In [1]: import numpy as np

In [2]: import numpy.linalg as la

In [3]: np.set_printoptions(suppress=True, linewidth=140)

In [4]: def rnd(a):
   ...:     return np.round(a, 1) + 0
   ...: 

In [5]: feats = np.array([[-1, -5, -3], [3, -4, -3], [8, -17, -12]])

In [6]: feats
Out[6]: 
array([[ -1,  -5,  -3],
       [  3,  -4,  -3],
       [  8, -17, -12]])

In [7]: # row 2 is much longer than the rest

In [8]: np.abs(np.diag(la.qr(feats)[1])) > 1e-9
Out[8]: array([ True,  True, False])

In [9]: rnd(feats @ la.pinv(feats) @ feats)
Out[9]: 
array([[ -1.,  -5.,  -3.],
       [  3.,  -4.,  -3.],
       [  8., -17., -12.]])

In [10]: f = np.array([3, 1, -5])

In [11]: np.correlate(feats[1], feats[2], "full")
Out[11]: array([-36,  -3, 128,  19, -24])

In [12]: np.polyval(f, feats[1])
Out[12]: array([25, 39, 19])

In [13]: np.array([np.convolve(row, f, "same") for row in feats])
Out[13]: 
array([[-16,  -9,  22],
       [ -9, -28,  17],
       [-43, -93,  73]])

In [14]: blk = np.stack([feats, 4 * feats, feats[::-1]])

In [15]: rnd(la.det(blk))
Out[15]: array([0., 0., 0.])

In [16]: blk.sum(axis=0)
Out[16]: 
array([[  3, -42, -27],
       [ 18, -24, -18],
       [ 39, -90, -63]])

In [17]: la.matrix_rank(blk)
Out[17]: array([2, 2, 2])

In [18]: rnd(np.poly(feats))
Out[18]: array([ 1., 17., 52.,  0.])

In [19]: rnd(la.eigvals(feats).sum().real)
Out[19]: np.float64(-17.0)

In [20]: np.einsum("ii->", feats)
Out[20]: np.int64(-17)

In [21]: rnd(la.det(feats[::-1]))
Out[21]: np.float64(0.0)

In [22]: data = np.load("mat.npy")

In [23]: data
Out[23]: 
array([[-12,  -6,  -6, -12],
       [  4,   2,   2,   4]])

In [24]: # column 2 repeats column 1

In [25]: left, s, VT = la.svd(data)

In [26]: V = VT[:(s > 1e-8).sum()]

In [27]: rng = np.random.default_rng(4215)

In [28]: x0 = data[0] + -3 * data[1] + rng.integers(2) * np.eye(4)[3]

In [29]: x0
Out[29]: array([-24., -12., -12., -23.])

In [30]: rnd(V.T @ V)
Out[30]: 
array([[0.4, 0.2, 0.2, 0.4],
       [0.2, 0.1, 0.1, 0.2],
       [0.2, 0.1, 0.1, 0.2],
       [0.4, 0.2, 0.2, 0.4]])

In [31]: rnd(np.diag(V.T @ V))
Out[31]: array([0.4, 0.1, 0.1, 0.4])

In [32]: la.matrix_rank(np.vstack([data, x0]))
Out[32]: np.int64(2)

In [33]: blk = np.stack([data, 5 * data, data[::-1]])

In [34]: la.matrix_rank(blk.reshape(3, -1))
Out[34]: np.int64(2)

In [35]: blk.shape
Out[35]: (3, 2, 4)

In [36]: np.einsum("bij,cij->bc", blk, blk)
Out[36]: 
array([[  400,  2000,  -240],
       [ 2000, 10000, -1200],
       [ -240, -1200,   400]])

In [37]: (blk @ data.T).shape
Out[37]: (3, 2, 2)

In [38]: rank = la.matrix_rank(data)

In [39]: rank
Out[39]: np.int64(1)

In [40]: ns = la.svd(data)[2][rank:].T

In [41]: rnd(data @ ns)
Out[41]: 
array([[0., 0., 0.],
       [0., 0., 0.]])
